% python3 -q
>>> import numpy as np
>>> import numpy.linalg as la
>>> np.set_printoptions(suppress=True, linewidth=200)
>>> F = np.load("a.npy")
>>> F
array([[0., 0., 4., 0., 5., 6., 9., 1., 7.],
       [0., 0., 0., 0., 0., 0., 0., 0., 0.],
       [4., 0., 0., 0., 0., 0., 0., 0., 0.],
       [0., 0., 0., 0., 0., 0., 0., 0., 0.],
       [5., 0., 0., 0., 0., 0., 0., 0., 0.],
       [6., 0., 0., 0., 0., 0., 0., 0., 0.],
       [9., 0., 0., 0., 0., 0., 0., 0., 0.],
       [1., 0., 0., 0., 0., 0., 0., 0., 0.],
       [7., 0., 0., 0., 0., 0., 0., 0., 0.]])
>>> vals, evecs = la.eigh(F)
>>> vec = np.array([5, 1, 5, 2, 1, 1, 1, 4, 1])
>>> np.abs(F).sum(axis=1).max(), round(np.abs(vals).max(), 2)
(np.float64(32.0), np.float64(14.42))
>>> vec @ F @ vec / (vec @ vec), np.round(vals[0], 2), round(vals[-1], 2)
(np.float64(6.8), np.float64(-14.42), np.float64(14.42))
>>> rank = la.matrix_rank(F)
>>> rank
np.int64(2)
>>> N = la.svd(F)[2][rank:].T
>>> N.shape
(9, 7)
>>> np.allclose(F @ N, 0)
True
>>> [int(la.matrix_rank(np.delete(F, i, axis=0))) for i in range(9)]
[1, 2, 2, 2, 2, 2, 2, 2, 2]
>>> la.matrix_rank(F.T @ F), la.matrix_rank(F @ F.T)
(np.int64(2), np.int64(2))
>>> left, sigma, Vt = la.svd(F)
>>> evecs = Vt[:(sigma > 1e-8).sum()]
>>> rng = np.random.default_rng(569144)
>>> vec = F[5] + -3 * F[2] + rng.integers(2) * np.eye(9)[6]
>>> vec
array([-6.,  0.,  0.,  0.,  0.,  0.,  1.,  0.,  0.])
>>> la.matrix_rank(np.vstack([F, vec]))
np.int64(3)
>>> np.round(np.diag(evecs.T @ evecs), 2) + 0
array([1.  , 0.  , 0.08, 0.  , 0.12, 0.17, 0.39, 0.  , 0.24])
